$ python -q
>>> import numpy as np
>>> import numpy.linalg as la
>>> np.set_printoptions(suppress=True, linewidth=160)
>>> mat = np.loadtxt("layer13.csv", delimiter=",")
>>> print(mat)
[[0. 0. 0. 0.]
 [0. 0. 2. 1.]
 [0. 0. 0. 0.]
 [0. 0. 0. 0.]]
>>> print(np.abs(np.diag(la.qr(mat)[1])) > 1e-9)
[False False False False]
>>> print(np.allclose(mat[:-1].T @ la.lstsq(mat[:-1].T, mat[-1])[0], mat[-1]))
True
>>> print(np.round(mat @ la.pinv(mat) @ mat, 1))
[[0. 0. 0. 0.]
 [0. 0. 2. 1.]
 [0. 0. 0. 0.]
 [0. 0. 0. 0.]]
>>> K = np.load("case3.npy")
>>> print(K)
[[-2.  1.  1.  1.  1.]
 [ 1. -2.  1.  1.  1.]
 [ 1.  1. -2.  1.  1.]
 [ 1.  1.  1. -2.  1.]
 [ 1.  1.  1.  1. -2.]]
>>> # equal to its transpose
>>> A2 = K / la.norm(K, axis=1, keepdims=True)
>>> G = A2 @ A2.T
>>> print(G.round(1))
[[ 1.  -0.1 -0.1 -0.1 -0.1]
 [-0.1  1.  -0.1 -0.1 -0.1]
 [-0.1 -0.1  1.  -0.1 -0.1]
 [-0.1 -0.1 -0.1  1.  -0.1]
 [-0.1 -0.1 -0.1 -0.1  1. ]]
>>> print((G - 2 * np.eye(5)).round(6).argmax(axis=1))
[1 0 0 0 0]
>>> feats = np.load("out1.npy")
>>> print(feats)
[[ 0  5  1]
 [-5  0 -2]
 [-1  2  0]]
>>> # rows and columns are dependent
>>> vec = np.array([1, 2, 3])
>>> print(np.round(la.svd(feats, compute_uv=False), 1) + 0)
[5.5 5.5 0. ]
>>> q = la.solve(np.eye(3) - feats, np.eye(3) + feats)
>>> print(np.round(la.det(q), 1))
1.0
>>> hat = np.triu(np.array([[3, 0, 2], [0, 1, 2], [3, 3, 0]]), 1) + np.eye(3)
>>> A2 = hat @ feats @ la.inv(hat)
>>> print(np.round(la.det(A2), 1))
-0.0
>>> print(la.matrix_rank(A2))
2
>>> print(np.argsort(-la.norm(feats, axis=0).round(6), kind="stable")[:3])
[1 0 2]
>>> print(np.round(la.norm(feats, 2) / la.norm(feats), 1))
0.7
>>> print(la.cond(feats) > 100)
True
>>> A2 = np.array([[-7, 1], [-2, 2]])
>>> W2 = np.array([[4, -4], [-5, 0]])
>>> E = np.kron(A2, W2)
>>> print(E)
[[-28  28   4  -4]
 [ 35   0  -5   0]
 [ -8   8   8  -8]
 [ 10   0 -10   0]]
>>> theta = np.radians(36)
>>> Rm = np.eye(4)
>>> Rm[3, 3] = Rm[1, 1] = np.cos(theta)
>>> Rm[3, 1], Rm[1, 3] = -np.sin(theta), np.sin(theta)
>>> print(Rm.round(1))
[[ 1.   0.   0.   0. ]
 [ 0.   0.8  0.   0.6]
 [ 0.   0.   1.   0. ]
 [ 0.  -0.6  0.   0.8]]
>>> A2 = E @ Rm.T
>>> print(np.allclose(E @ E.T, A2 @ A2.T))
True
>>> print(np.round(np.abs(A2 - E).max(axis=0), 1))
[ 0.   7.7  0.  15.7]
>>> print(round(float(la.det(Rm)), 1), round(float(np.trace(Rm)), 1))
1.0 3.6
>>> print(np.round(la.svd(E, compute_uv=False), 1), np.round(la.svd(A2, compute_uv=False), 1))
[52.  21.3 11.3  4.6] [52.  21.3 11.3  4.6]
>>> vec = np.array([0, 1, 0, 2])
>>> print(round(la.norm(vec), 1), round(la.norm(Rm @ vec), 1))
2.2 2.2
>>> print(Rm.T @ (Rm @ vec))
[0. 1. 0. 2.]
>>> print(np.round(np.sort(np.abs(np.degrees(np.angle(la.eigvals(Rm))))), 1))
[ 0.  0. 36. 36.]
>>> G = E.T @ E
>>> print(np.round(la.eigvalsh(G)[::-1], 1))
[2703.8  454.1  126.9   21.3]
>>> print(la.matrix_rank(G))
4
>>> print(np.allclose(G, G.T))
True
>>> A2 = E[0, 0] * E[1:] - np.outer(E[1:, 0], E[0])
>>> print(A2)
[[   0 -980    0  140]
 [   0    0 -192  192]
 [   0 -280  240   40]]
>>> print(la.matrix_rank(A2), la.matrix_rank(E))
3 4
>>> print(np.flatnonzero(~A2.round(6).any(axis=1)))
[]
>>> M = np.array([[0, -1, 0, -1, 0, -1],
...     [2, 0, 2, 0, 2, 0],
...     [-1, -2, -1, -2, -1, -2],
...     [0, -1, 0, -1, 0, -1],
...     [2, 0, 2, 0, 2, 0],
...     [-1, -2, -1, -2, -1, -2]])
>>> print(M)
[[ 0 -1  0 -1  0 -1]
 [ 2  0  2  0  2  0]
 [-1 -2 -1 -2 -1 -2]
 [ 0 -1  0 -1  0 -1]
 [ 2  0  2  0  2  0]
 [-1 -2 -1 -2 -1 -2]]
>>> # column 2 repeats column 0
>>> left, sv, VT = la.svd(M)
>>> vecs = VT[:(sv > 1e-8).sum()]
>>> rng = np.random.default_rng(940)
>>> vec = M[5] + -2 * M[3] + rng.integers(2) * np.eye(6)[0]
>>> print(vec)
[ 0.  0. -1.  0. -1.  0.]
>>> print(np.round(vecs.T @ vecs, 1) + 0)
[[0.3 0.  0.3 0.  0.3 0. ]
 [0.  0.3 0.  0.3 0.  0.3]
 [0.3 0.  0.3 0.  0.3 0. ]
 [0.  0.3 0.  0.3 0.  0.3]
 [0.3 0.  0.3 0.  0.3 0. ]
 [0.  0.3 0.  0.3 0.  0.3]]
>>> print(np.allclose(vecs.T @ vecs @ vec, vec))
False
>>> print(la.matrix_rank(np.vstack([M, vec])))
3
>>> print(round(float(la.norm(vec - vecs.T @ vecs @ vec)), 1))
0.8
>>> rank = la.matrix_rank(M)
>>> print(rank)
2
>>> ns = la.svd(M)[2][rank:].T
>>> print([int(la.matrix_rank(M[:i])) for i in range(1, len(M) + 1)])
[1, 2, 2, 2, 2, 2]
>>> print(np.round(M @ ns, 1) + 0)
[[0. 0. 0. 0.]
 [0. 0. 0. 0.]
 [0. 0. 0. 0.]
 [0. 0. 0. 0.]
 [0. 0. 0. 0.]
 [0. 0. 0. 0.]]
>>> print([int(la.matrix_rank(M[:, :j + 1])) for j in range(6)])
[1, 2, 2, 2, 2, 2]
>>> print([int(la.matrix_rank(np.delete(M, i, axis=0))) for i in range(6)])
[2, 2, 2, 2, 2, 2]
>>> print(np.round(M @ la.pinv(M) @ M, 1) + 0)
[[ 0. -1.  0. -1.  0. -1.]
 [ 2.  0.  2.  0.  2.  0.]
 [-1. -2. -1. -2. -1. -2.]
 [ 0. -1.  0. -1.  0. -1.]
 [ 2.  0.  2.  0.  2.  0.]
 [-1. -2. -1. -2. -1. -2.]]
>>> print(np.round(la.norm(M) ** 2 / la.norm(M, 2) ** 2, 1))
1.4
>>> print(la.norm(M, axis=1).argmax())
2
>>> print(np.round(la.norm(M, axis=1), 1))
[1.7 3.5 3.9 1.7 3.5 3.9]
>>> left, sv, VT = la.svd(M)
>>> print(sv.round(1) + 0)
[6.5 4.2 0.  0.  0.  0. ]
>>> A2 = left[:, :2] @ np.diag(sv[:2]) @ VT[:2]
>>> print(la.matrix_rank(A2))
2
>>> print(la.matrix_rank(M, rtol=0.05))
2
>>> W0 = np.loadtxt("dump.csv", delimiter=",")
>>> print(W0)
[[ 1.  0.  3.]
 [ 3. -2. -1.]
 [ 3. -3. -3.]]
>>> q = W0.astype(float).copy()
>>> for j in range(3):
...     q[:, j] -= q[:, :j] @ (q[:, :j].T @ q[:, j])
...     q[:, j] /= la.norm(q[:, j])
... 
>>> print(np.round(q.T @ q, 1) + 0)
[[1. 0. 0.]
 [0. 1. 0.]
 [0. 0. 1.]]
>>> print(np.round(q.T @ W0, 1) + 0)
[[ 4.4 -3.4 -2.1]
 [ 0.   1.1  3.6]
 [ 0.   0.   1.3]]
>>> vec = np.array([0, 1, 2])
>>> y = W0 @ vec
>>> coef, lr = np.zeros(3), 1 / la.norm(W0, 2) ** 2
>>> for i in range(15):
...     coef -= lr * W0.T @ (W0 @ coef - y)
...     if i % 5 == 0: print(i, round(la.norm(W0 @ coef - y), 1))
... 
0 3.5
5 0.8
10 0.2
>>> print(coef.round(1))
[-0.2  0.7  2.1]
>>> u = np.array([3, 0])
>>> print(np.polyval(u, W0[0]))
[3. 0. 9.]
>>> print(np.array([np.convolve(row, u, "same") for row in W0]))
[[ 3.  0.  9.]
 [ 9. -6. -3.]
 [ 9. -9. -9.]]
>>> print(np.einsum("ii->", W0))
-4.0
>>> print(round(la.det(W0.T), 1))
-6.0
>>> print(np.round(la.eigvals(W0), 1))
[-6.  1.  1.]
>>> print(round(la.det(2 * W0), 1), round(float(la.det(W0)), 1))
-48.0 -6.0
>>> print(np.round(np.poly(W0), 1))
[  1.   4. -11.   6.]
>>> print(np.round(la.eigvals(W0).sum().real, 1))
-4.0
>>> print(np.einsum("ij,ji->", W0, W0))
38.0
>>> A2 = np.array([[-1, -2, 3], [2, 2, 2], [-2, 3, 3]])
>>> arr = np.triu(A2)
>>> print(arr)
[[-1 -2  3]
 [ 0  2  2]
 [ 0  0  3]]
>>> hat = np.triu(np.array([[-2, -3, -1], [0, -3, 3], [0, 3, -2]]), 1) + np.eye(3)
>>> A2 = hat @ arr @ la.inv(hat)
>>> print(np.trace(A2), np.trace(arr))
4.0 4
>>> print(hat @ arr - arr @ hat)
[[ 0. -9. -4.]
 [ 0.  0.  3.]
 [ 0.  0.  0.]]
>>> A2 = arr / la.norm(arr, axis=1, keepdims=True)
>>> G = A2 @ A2.T
>>> print(G.round(1))
[[1.  0.2 0.8]
 [0.2 1.  0.7]
 [0.8 0.7 1. ]]
>>> print(G[2].round(1))
[0.8 0.7 1. ]
>>> print((np.abs(G) > 0.9).astype(int))
[[1 0 0]
 [0 1 0]
 [0 0 1]]
>>> F = np.loadtxt("test11.csv", delimiter=",")
>>> print(F)
[[ 2.  2.  2.  0.]
 [ 0.  2. -2.  3.]
 [ 0.  0. -2.  3.]
 [ 0.  7.  2. -7.]]
>>> print(arr @ arr)
[[ 1 -2  2]
 [ 0  4 10]
 [ 0  0  9]]
>>> print(np.allclose(arr @ arr.T, arr.T @ arr))
False
>>> print(np.round(np.sort(np.abs(la.eigvals(arr))), 1))
[1. 2. 3.]
>>> print((arr + arr.T) / 2)
[[-1.  -1.   1.5]
 [-1.   2.   1. ]
 [ 1.5  1.   3. ]]
>>> print((arr - arr.T) / 2)
[[ 0.  -1.   1.5]
 [ 1.   0.   1. ]
 [-1.5 -1.   0. ]]
